>>> import numpy as np
>>> np.set_printoptions(precision=2, suppress=True, linewidth=160, sign=" ")
>>> arr = np.array([[-2, 5, -2, 5], [-1, -5, -1, -5], [-2, 5, -2, 5], [-1, -5, -1, -5]])
>>> # rows 0 and 2 are equal
>>> def softmax(z):
...     e = np.exp(z - z.max(axis=-1, keepdims=True))
...     return e / e.sum(axis=-1, keepdims=True)
... 
>>> print(softmax(arr).sum(axis=1))
[ 1.  1.  1.  1.]
>>> scores = arr @ arr.T / np.sqrt(4)
>>> np.round(softmax(scores + np.triu(np.full(scores.shape, -np.inf), 1)), 2) + 0
array([[ 1. ,  0. ,  0. ,  0. ],
       [ 0. ,  1. ,  0. ,  0. ],
       [ 0.5,  0. ,  0.5,  0. ],
       [ 0. ,  0.5,  0. ,  0.5]])
>>> softmax(scores).round(6).argmax(axis=1)
array([ 0,  1,  0,  1])
>>> arr @ np.linalg.pinv(arr) @ arr
array([[-2.,  5., -2.,  5.],
       [-1., -5., -1., -5.],
       [-2.,  5., -2.,  5.],
       [-1., -5., -1., -5.]])
>>> np.round(np.trace(np.linalg.pinv(arr) @ arr), 2)
np.float64(2.0)
>>> try:
...     np.linalg.inv(arr)
... except np.linalg.LinAlgError as e:
...     print(e)
... 
Singular matrix
>>> U, sv, Vh = np.linalg.svd(arr)
>>> np.argmax(sv[:-1] / (sv[1:] + 1e-6)) + 1
np.int64(2)
>>> sv.round(2) + 0
array([ 14.22,   4.22,   0.  ,   0.  ])
>>> A2 = U[:, :2] @ np.diag(sv[:2]) @ Vh[:2]
>>> np.round(np.linalg.norm(arr - A2) / np.linalg.norm(arr), 2)
np.float64(0.0)
>>> np.linalg.matrix_rank(A2)
np.int64(2)
>>> round(np.abs(arr - A2).max(), 2)
np.float64(0.0)
>>> A2 = np.array([[-1, -2, 2], [2, -1, -3]])
>>> C = np.kron(A2, arr)
>>> C
array([[  2,  -5,   2,  -5,   4, -10,   4, -10,  -4,  10,  -4,  10],
       [  1,   5,   1,   5,   2,  10,   2,  10,  -2, -10,  -2, -10],
       [  2,  -5,   2,  -5,   4, -10,   4, -10,  -4,  10,  -4,  10],
       [  1,   5,   1,   5,   2,  10,   2,  10,  -2, -10,  -2, -10],
       [ -4,  10,  -4,  10,   2,  -5,   2,  -5,   6, -15,   6, -15],
       [ -2, -10,  -2, -10,   1,   5,   1,   5,   3,  15,   3,  15],
       [ -4,  10,  -4,  10,   2,  -5,   2,  -5,   6, -15,   6, -15],
       [ -2, -10,  -2, -10,   1,   5,   1,   5,   3,  15,   3,  15]])
>>> C.shape
(8, 12)
>>> U, sv, Vh = np.linalg.svd(C)
>>> V = Vh[:(sv > 1e-8).sum()]
>>> rng = np.random.default_rng(5)
>>> x = C[3] + 2 * C[7] + rng.integers(2) * np.eye(12)[9]
>>> x
array([ -3., -15.,  -3., -15.,   4.,  20.,   4.,  20.,   4.,  21.,   4.,  20.])
>>> np.round(V.T @ V, 2) + 0
array([[ 0.14,  0.  ,  0.14,  0.  , -0.04,  0.  , -0.04,  0.  , -0.22,  0.  , -0.22,  0.  ],
       [ 0.  ,  0.14,  0.  ,  0.14,  0.  , -0.04,  0.  , -0.04,  0.  , -0.22,  0.  , -0.22],
       [ 0.14,  0.  ,  0.14,  0.  , -0.04,  0.  , -0.04,  0.  , -0.22,  0.  , -0.22,  0.  ],
       [ 0.  ,  0.14,  0.  ,  0.14,  0.  , -0.04,  0.  , -0.04,  0.  , -0.22,  0.  , -0.22],
       [-0.04,  0.  , -0.04,  0.  ,  0.49,  0.  ,  0.49,  0.  , -0.03,  0.  , -0.03,  0.  ],
       [ 0.  , -0.04,  0.  , -0.04,  0.  ,  0.49,  0.  ,  0.49,  0.  , -0.03,  0.  , -0.03],
       [-0.04,  0.  , -0.04,  0.  ,  0.49,  0.  ,  0.49,  0.  , -0.03,  0.  , -0.03,  0.  ],
       [ 0.  , -0.04,  0.  , -0.04,  0.  ,  0.49,  0.  ,  0.49,  0.  , -0.03,  0.  , -0.03],
       [-0.22,  0.  , -0.22,  0.  , -0.03,  0.  , -0.03,  0.  ,  0.36,  0.  ,  0.36,  0.  ],
       [ 0.  , -0.22,  0.  , -0.22,  0.  , -0.03,  0.  , -0.03,  0.  ,  0.36,  0.  ,  0.36],
       [-0.22,  0.  , -0.22,  0.  , -0.03,  0.  , -0.03,  0.  ,  0.36,  0.  ,  0.36,  0.  ],
       [ 0.  , -0.22,  0.  , -0.22,  0.  , -0.03,  0.  , -0.03,  0.  ,  0.36,  0.  ,  0.36]])
>>> A = np.loadtxt("sample17.csv", delimiter=",")
>>> A
array([[ 0.22,  0.33,  0.11,  0.22,  0.11],
       [ 0.29,  0.29,  0.  ,  0.43,  0.  ],
       [ 0.11,  0.  ,  0.44,  0.33,  0.11],
       [ 0.33,  0.22,  0.22,  0.11,  0.11],
       [ 0.43,  0.29,  0.  ,  0.14,  0.14]])
>>> A2 = np.linalg.inv(A)
>>> print(round(float(np.linalg.slogdet(A)[0]), 2))
1.0
>>> round(float(np.linalg.cond(A)), 2)
18.28
>>> np.round(np.linalg.det(A) * A2, 2) + 0
array([[-0.01,  0.  ,  0.  ,  0.  ,  0.  ],
       [ 0.01,  0.  ,  0.  ,  0.  ,  0.  ],
       [ 0.  ,  0.  ,  0.  ,  0.01,  0.  ],
       [ 0.  ,  0.  ,  0.  ,  0.  ,  0.  ],
       [ 0.01, -0.01,  0.  , -0.01,  0.01]])
>>> print(np.allclose(A2, A.T))
False
>>> softmax(A).sum(axis=1)
array([ 1.,  1.,  1.,  1.,  1.])
>>> scores = A @ A.T / np.sqrt(5)
>>> softmax(scores).round(6).argmax(axis=1)
array([ 1,  1,  2,  4,  4])
>>> softmax(scores)[0] @ A
array([ 0.28,  0.23,  0.15,  0.25,  0.09])
>>> softmax(scores)
array([[ 0.2 ,  0.2 ,  0.19,  0.2 ,  0.2 ],
       [ 0.2 ,  0.21,  0.19,  0.2 ,  0.2 ],
       [ 0.2 ,  0.2 ,  0.21,  0.2 ,  0.19],
       [ 0.2 ,  0.2 ,  0.2 ,  0.2 ,  0.2 ],
       [ 0.2 ,  0.2 ,  0.19,  0.2 ,  0.21]])
>>> t3 = np.stack([A, 3 * A, A[::-1]])
>>> np.linalg.matrix_rank(t3.reshape(3, -1))
np.int64(2)
>>> print((t3 @ A.T).shape)
(3, 5, 5)
>>> r0 = np.array([5, 1, 0, 3, 1])
>>> A2 = A + np.outer(r0, np.eye(5)[4])
>>> A2
array([[ 0.22,  0.33,  0.11,  0.22,  5.11],
       [ 0.29,  0.29,  0.  ,  0.43,  1.  ],
       [ 0.11,  0.  ,  0.44,  0.33,  0.11],
       [ 0.33,  0.22,  0.22,  0.11,  3.11],
       [ 0.43,  0.29,  0.  ,  0.14,  1.14]])
>>> np.linalg.matrix_rank(np.linalg.inv(A2) - np.linalg.inv(A), tol=1e-8)
np.int64(1)
>>> np.linalg.matrix_rank(A2 - A)
np.int64(1)
>>> data = np.load("case7.npy")
>>> data
array([[ 3.69, -0.38,  4.08,  5.38],
       [ 3.15,  0.71,  2.44,  4.29],
       [ 2.03,  2.95, -0.92,  2.05],
       [ 2.84,  1.33,  1.51,  3.67],
       [ 1.37,  4.25, -2.88,  0.75],
       [ 3.25,  0.5 ,  2.75,  4.5 ],
       [ 2.36,  2.29,  0.07,  2.71],
       [ 3.1 ,  0.81,  2.29,  4.19],
       [ 2.55,  1.91,  0.64,  3.09],
       [ 2.46,  2.08,  0.37,  2.92],
       [ 0.7 ,  5.6 , -4.9 , -0.6 ],
       [ 3.1 ,  0.81,  2.29,  4.19],
       [ 1.9 ,  3.19, -1.29,  1.81],
       [ 1.75,  3.51, -1.76,  1.49],
       [ 4.41, -1.82,  6.22,  6.82],
       [ 2.11,  2.78, -0.68,  2.22],
       [ 3.29,  0.42,  2.88,  4.58],
       [ 1.75,  3.5 , -1.75,  1.5 ],
       [ 1.88,  3.25, -1.37,  1.75],
       [ 0.95,  5.1 , -4.15, -0.1 ],
       [ 3.22,  0.57,  2.65,  4.43],
       [ 3.82, -0.63,  4.45,  5.63],
       [ 3.79, -0.57,  4.36,  5.57],
       [ 3.01,  0.98,  2.04,  4.02],
       [ 3.85, -0.69,  4.54,  5.69],
       [ 3.29,  0.41,  2.88,  4.59],
       [ 2.74,  1.52,  1.22,  3.48],
       [ 3.27,  0.45,  2.82,  4.55],
       [ 1.01,  4.98, -3.97,  0.02]])
>>> gram = np.cov(data, rowvar=False)
>>> print(gram.shape)
(4, 4)
>>> np.corrcoef(data[:, 2], data[:, 0])[0, 1]
np.float64(1.0)
>>> np.median(data, axis=0)
array([ 2.84,  1.33,  1.51,  3.67])
>>> print(gram)
[[ 0.91 -1.83  2.74  1.83]
 [-1.83  3.65 -5.48 -3.65]
 [ 2.74 -5.48  8.22  5.48]
 [ 1.83 -3.65  5.48  3.65]]
>>> print(np.round(np.linalg.eigvalsh(gram)[::-1], 2) + 0)
[ 16.45   0.     0.     0.  ]
>>> np.argwhere(np.triu(np.abs(np.corrcoef(data.T)) > 0.8, 1))
array([[ 0,  1],
       [ 0,  2],
       [ 0,  3],
       [ 1,  2],
       [ 1,  3],
       [ 2,  3]])
>>> w, V = np.linalg.eigh(gram)
>>> np.linalg.eigvalsh(gram + -2 * np.eye(4))
array([-2.  , -2.  , -2.  , 14.45])
>>> np.abs(V[:, -1]).round(6).argmax()
np.int64(2)
>>> np.round(np.linalg.svd(gram, compute_uv=False), 2) + 0
array([ 16.45,   0.  ,   0.  ,   0.  ])
>>> U, sv, Vh = np.linalg.svd(data)
>>> V = Vh[:(sv > 1e-8).sum()]
>>> x = data[18] + -2 * data[1] + rng.integers(2) * np.eye(4)[1]
>>> x
array([-4.42,  2.83, -6.25, -6.83])
>>> print(np.allclose(V.T @ V @ x, x))
False
>>> V.T @ V
array([[ 0.32,  0.22,  0.1 ,  0.4 ],
       [ 0.22,  0.63, -0.41,  0.13],
       [ 0.1 , -0.41,  0.51,  0.27],
       [ 0.4 ,  0.13,  0.27,  0.53]])
>>> np.linalg.matrix_rank(np.vstack([data, x]))
np.int64(3)
>>> np.diag(V.T @ V)
array([ 0.32,  0.63,  0.51,  0.53])
>>> print(round(np.linalg.norm(data, 2) / np.linalg.norm(data), 2))
0.85
>>> np.linalg.cond(data) > 100
np.True_
>>> np.linalg.matrix_rank(data, rtol=0.1)
np.int64(2)
>>> W0 = np.load("m.npy")
>>> W0
array([[ 72., -18., -15.,  45.],
       [ 78., -27.,  -6.,  42.],
       [-18.,   0.,  15., -18.],
       [-84.,  18.,  24., -57.]])
>>> t3 = np.stack([W0, 5 * W0, W0[::-1]])
>>> print(t3.shape)
(3, 4, 4)
>>> np.linalg.det(t3)
array([   1458.,  911250.,    1458.])
>>> print((t3 @ W0.T).shape)
(3, 4, 4)
>>> np.einsum("bij,cij->bc", t3, t3)
array([[  28449.,  142245.,  -23094.],
       [ 142245.,  711225., -115470.],
       [ -23094., -115470.,   28449.]])
>>> t3.sum(axis=0)
array([[ 348.,  -90.,  -66.,  213.],
       [ 450., -162.,  -21.,  234.],
       [ -30.,  -27.,   84.,  -66.],
       [-432.,   90.,  129., -297.]])
